$ ipython --no-banner

In [1]: import numpy as np

In [2]: import numpy.linalg as la

In [3]: np.set_printoptions(precision=3, suppress=True, linewidth=200)

In [4]: F = np.loadtxt("m.csv", delimiter=",")

In [5]: F
Out[5]: 
array([[-2.,  5., -3., -2.],
       [-2.,  5., -3., -2.],
       [-1.,  0.,  4., -5.],
       [ 0., -5., -2.,  0.],
       [-1.,  4., -1.,  5.]])

In [6]: # rows 0 and 1 are equal

In [7]: vec = np.array([0, 5, 1, 3])

In [8]: y = F @ vec

In [9]: np.round(la.pinv(F) @ F, 3) + 0
Out[9]: 
array([[1., 0., 0., 0.],
       [0., 1., 0., 0.],
       [0., 0., 1., 0.],
       [0., 0., 0., 1.]])

In [10]: np.round(la.solve(F.T @ F, F.T @ y), 3) + 0
Out[10]: array([0., 5., 1., 3.])

In [11]: rng = np.random.default_rng(6836)

In [12]: y = y + 0.02 * rng.normal(size=5)

In [13]: y
Out[13]: array([ 15.998,  15.971, -10.96 , -27.009,  33.942])

In [14]: c, *_ = la.lstsq(F, y)

In [15]: np.round(la.norm(y - F @ c), 3)
Out[15]: np.float64(0.02)

In [16]: c.round()
Out[16]: array([0., 5., 1., 3.])

In [17]: c
Out[17]: array([0.015, 5.001, 1.003, 2.991])

In [18]: print([round(float(la.norm(la.solve(F.T @ F + lam * np.eye(4), F.T @ y))), 2) for lam in (0, 1, 10, 100)])
[5.91, 5.78, 4.96, 2.44]

In [19]: B = np.array([[-2, 0], [-9, 2], [-7, 6], [5, -5]])

In [20]: np.einsum("ik,kj->ji", F, B)
Out[20]: 
array([[-30., -30., -51.,  59.,  -2.],
       [  2.,   2.,  49., -22., -23.]])

In [21]: np.einsum("ij,ij->i", F, F)
Out[21]: array([42., 42., 42., 29., 43.])

In [22]: print(np.einsum("ij->j", F))
[-6.  9. -5. -4.]

In [23]: np.einsum("ik,kj->ij", F, B)
Out[23]: 
array([[-30.,   2.],
       [-30.,   2.],
       [-51.,  49.],
       [ 59., -22.],
       [ -2., -23.]])

In [24]: r0 = np.array([-3, 0, 0])

In [25]: np.array([np.convolve(row, r0, "same") for row in F])
Out[25]: 
array([[-15.,   9.,   6.,   0.],
       [-15.,   9.,   6.,   0.],
       [  0., -12.,  15.,   0.],
       [ 15.,   6.,   0.,   0.],
       [-12.,   3., -15.,   0.]])

In [26]: np.convolve(F[1], r0)
Out[26]: array([  6., -15.,   9.,   6.,   0.,   0.])

In [27]: B = F[0, 0] * F[1:] - np.outer(F[1:, 0], F[0])

In [28]: print(B)
[[  0.   0.   0.   0.]
 [  0.   5. -11.   8.]
 [  0.  10.   4.   0.]
 [  0.  -3.  -1. -12.]]

In [29]: np.flatnonzero(~B.round(6).any(axis=1))
Out[29]: array([0])

In [30]: la.matrix_rank(B), la.matrix_rank(F)
Out[30]: (np.int64(3), np.int64(4))

In [31]: vec = np.array([1, 2, -2, 0])

In [32]: B @ (2 * vec)
Out[32]: array([ 0., 64., 24., -8.])

In [33]: B @ np.eye(4)[0]
Out[33]: array([0., 0., 0., 0.])

In [34]: mat = np.array([[1.0, 0.2, 0.04], [0.2, 1.0, 0.2], [0.04, 0.2, 1.0]])

In [35]: q, r_ = la.qr(mat)

In [36]: q @ r_
Out[36]: 
array([[1.  , 0.2 , 0.04],
       [0.2 , 1.  , 0.2 ],
       [0.04, 0.2 , 1.  ]])

In [37]: q.shape, r_.shape
Out[37]: ((3, 3), (3, 3))

In [38]: q, vecs = la.qr(mat[:, :2])[0], la.qr(mat[:, 2:])[0]

In [39]: sig = la.svd(q.T @ vecs, compute_uv=False)

In [40]: np.round(la.norm(q @ q.T - vecs @ vecs.T, 2), 3)
Out[40]: np.float64(1.0)

In [41]: (sig > 0.9).sum()
Out[41]: np.int64(0)

In [42]: np.degrees(np.arccos(sig.clip(0, 1)))
Out[42]: array([67.275])

In [43]: evals, vecs = la.eigh(mat)

In [44]: la.eigvalsh(mat @ mat)
Out[44]: array([0.542, 0.922, 1.699])

In [45]: print(evals.sum(), np.trace(mat))
3.0 3.0

In [46]: np.abs(vecs[:, -1])
Out[46]: array([0.517, 0.682, 0.517])

In [47]: evals
Out[47]: array([0.736, 0.96 , 1.304])

In [48]: la.eigvalsh(mat + -1 * np.eye(3))
Out[48]: array([-0.264, -0.04 ,  0.304])

In [49]: np.unique(evals.round(6) + 0, return_counts=True)[1]
Out[49]: array([1, 1, 1])
